In [1]: import numpy as np

In [2]: from numpy import linalg as LA

In [3]: np.set_printoptions(suppress=True, linewidth=200)

In [4]: tidy = lambda a: np.round(a, 4) + 0

In [5]: arr = np.array([[-1.0, 1.0, 1.0], [1.0, -1.0, 1.0], [1.0, 1.0, -1.0]])

In [6]: ev, V = LA.eig(arr)

In [7]: tidy(ev)
Out[7]: array([ 1., -2., -2.])

In [8]: tidy(np.sort(LA.eigvals(arr.T)))
Out[8]: array([-2., -2.,  1.])

In [9]: tidy(arr @ V[:, 0] - ev[0] * V[:, 0])
Out[9]: array([0., 0., 0.])

In [10]: sigma = 3 * 0.7 ** np.arange(8)

In [11]: q, _ = LA.qr(np.array([[1.1, -0.2, -0.2, -0.1, 1.5, -0.8, 0.7, -0.2],
    ...:     [0.0, 0.5, 0.0, -0.5, 0.2, 0.1, -0.6, 1.0],
    ...:     [-1.4, -0.6, 0.0, 0.9, -0.3, -0.7, 0.1, -0.1],
    ...:     [0.3, -0.7, 0.2, -0.2, 1.5, -0.4, -0.7, 0.2],
    ...:     [-0.1, 0.1, -0.2, -1.9, 0.2, 0.9, -1.7, -1.0],
    ...:     [0.5, -2.7, -1.6, -1.8, -0.1, 0.3, 1.2, -0.7],
    ...:     [0.4, -0.9, -0.1, 2.9, -0.7, 0.6, -1.4, -1.4],
    ...:     [0.7, 1.1, -0.4, 0.8, 0.2, -0.3, 0.6, 0.0]]))

In [12]: rng = np.random.default_rng(51762)

In [13]: F = rng.normal(size=(14, 8)) * sigma @ q

In [14]: tidy(F)
Out[14]: 
array([[-1.7721,  0.2725,  1.2337,  0.1371,  0.4048, -0.7536,  0.319 , -0.3951],
       [-0.8361, -0.2708, -0.3897, -1.2376,  0.5198,  0.7642, -2.2655,  2.9317],
       [ 0.9537,  1.2004,  0.5246,  0.1297,  0.2898,  0.7102,  1.4274,  0.8357],
       [ 0.5848,  0.1232,  0.1935, -0.1232, -0.6972,  0.7948,  1.0005,  0.8571],
       [-1.7204, -1.488 ,  0.1571,  0.6585, -0.0784,  0.0044, -2.0061, -1.3266],
       [-3.7296, -0.1436,  1.0847, -0.9879,  3.4137, -1.1155, -2.9414, -4.9926],
       [ 0.6705, -0.0549, -0.3296,  0.7716,  1.7744, -0.2465, -1.6346, -0.305 ],
       [-0.781 ,  1.289 ,  0.9285, -0.4453,  2.7744,  0.3007,  0.5318, -4.8663],
       [-1.2062,  0.9586,  0.5006, -0.5111,  3.3209,  0.1485, -1.8201, -2.8874],
       [-2.9115,  0.6967,  1.5668, -0.1944,  4.482 ,  0.3177, -3.0437, -2.4703],
       [-3.3288, -0.1077,  0.0854, -0.56  ,  3.7539,  0.0054, -5.3993, -1.672 ],
       [-0.5969,  0.5336,  0.8735,  0.0046,  1.5836,  0.0066, -1.2799, -2.2689],
       [-1.3782,  0.1683, -0.3589, -1.4832,  0.2737,  0.2772, -1.1546, -3.187 ],
       [-1.167 , -0.9707,  0.0414, -1.053 , -1.9492,  0.9044, -0.2087,  3.3063]])

In [15]: vec = np.array([-1, -3, 1, 3, 0, 3, -3, 0])

In [16]: target = F @ vec

In [17]: tidy(LA.pinv(F) @ F)
Out[17]: 
array([[1., 0., 0., 0., 0., 0., 0., 0.],
       [0., 1., 0., 0., 0., 0., 0., 0.],
       [0., 0., 1., 0., 0., 0., 0., 0.],
       [0., 0., 0., 1., 0., 0., 0., 0.],
       [0., 0., 0., 0., 1., 0., 0., 0.],
       [0., 0., 0., 0., 0., 1., 0., 0.],
       [0., 0., 0., 0., 0., 0., 1., 0.],
       [0., 0., 0., 0., 0., 0., 0., 1.]])

In [18]: target = target + 0.05 * rng.normal(size=14)

In [19]: tidy(target)
Out[19]: array([-0.6028,  6.6661, -5.7842, -1.7605, 14.2781,  7.7711,  5.5836, -4.2472,  3.2173, 11.9408, 18.2044,  3.6924,  0.3031,  4.3434])

In [20]: beta, *_ = LA.lstsq(F, target)

In [21]: tidy(LA.norm(target - F @ beta))
Out[21]: np.float64(0.0892)

In [22]: beta.round()
Out[22]: array([-1., -3.,  1.,  3.,  0.,  3., -3.,  0.])

In [23]: mat = np.array([[-7, 14, -20, 14, 13],
    ...:     [6, 4, -5, 0, 3],
    ...:     [41, 18, 8, -7, -17],
    ...:     [8, 16, 3, 8, -11],
    ...:     [0, 12, -6, 9, 0],
    ...:     [-22, -4, -2, 8, 4],
    ...:     [-40, -8, -9, 14, 13]])

In [24]: print(mat)
[[ -7  14 -20  14  13]
 [  6   4  -5   0   3]
 [ 41  18   8  -7 -17]
 [  8  16   3   8 -11]
 [  0  12  -6   9   0]
 [-22  -4  -2   8   4]
 [-40  -8  -9  14  13]]

In [25]: [round(float(x), 4) for x in LA.svd(mat, compute_uv=False)[:3]]
Out[25]: [73.2989, 35.7384, 17.9453]

In [26]: LA.matrix_rank(mat, rtol=0.1)
Out[26]: np.int64(3)

In [27]: print(np.argsort(-LA.norm(mat, axis=0).round(6), kind="stable")[:3])
[0 1 4]

In [28]: left, sigma, Vt = LA.svd(mat)

In [29]: print(tidy(sigma))
[73.2989 35.7384 17.9453  0.      0.    ]

In [30]: out = left[:, :3] @ np.diag(sigma[:3]) @ Vt[:3]

In [31]: tidy(np.abs(mat - out).max())
Out[31]: np.float64(0.0)

In [32]: tidy(out)
Out[32]: 
array([[ -7.,  14., -20.,  14.,  13.],
       [  6.,   4.,  -5.,   0.,   3.],
       [ 41.,  18.,   8.,  -7., -17.],
       [  8.,  16.,   3.,   8., -11.],
       [  0.,  12.,  -6.,   9.,   0.],
       [-22.,  -4.,  -2.,   8.,   4.],
       [-40.,  -8.,  -9.,  14.,  13.]])

In [33]: vec = np.array([0, 1, 2, 3, 3])

In [34]: h = np.maximum(mat @ vec, 0)

In [35]: tidy(np.tanh(mat @ vec))
Out[35]: array([ 1.    ,  0.9951, -1.    ,  1.    ,  1.    ,  1.    ,  1.    ])

In [36]: print(mat.T @ h)
[-3079   762 -1789  2111  1408]

In [37]: np.maximum(mat @ (3 * vec), 0)
Out[37]: array([165,   9,   0,  39,  81,  84, 165])

In [38]: r = LA.matrix_rank(mat)

In [39]: r
Out[39]: np.int64(3)

In [40]: N = LA.svd(mat)[2][r:].T

In [41]: print([int(LA.matrix_rank(mat[:, :j + 1])) for j in range(5)])
[1, 2, 3, 3, 3]

In [42]: np.allclose(mat @ N, 0)
Out[42]: True

In [43]: tidy(N @ N.T)
Out[43]: 
array([[ 0.1429, -0.1905,  0.0476,  0.2857,  0.0476],
       [-0.1905,  0.3651,  0.1587, -0.381 ,  0.1587],
       [ 0.0476,  0.1587,  0.4603,  0.0952,  0.4603],
       [ 0.2857, -0.381 ,  0.0952,  0.5714,  0.0952],
       [ 0.0476,  0.1587,  0.4603,  0.0952,  0.4603]])

In [44]: [int(LA.matrix_rank(mat[:i])) for i in range(1, len(mat) + 1)]
Out[44]: [1, 2, 3, 3, 3, 3, 3]

In [45]: [int(LA.matrix_rank(np.delete(mat, i, axis=0))) for i in range(7)]
Out[45]: [3, 3, 3, 3, 3, 3, 3]

In [46]: print(tidy(mat @ N))
[[0. 0.]
 [0. 0.]
 [0. 0.]
 [0. 0.]
 [0. 0.]
 [0. 0.]
 [0. 0.]]
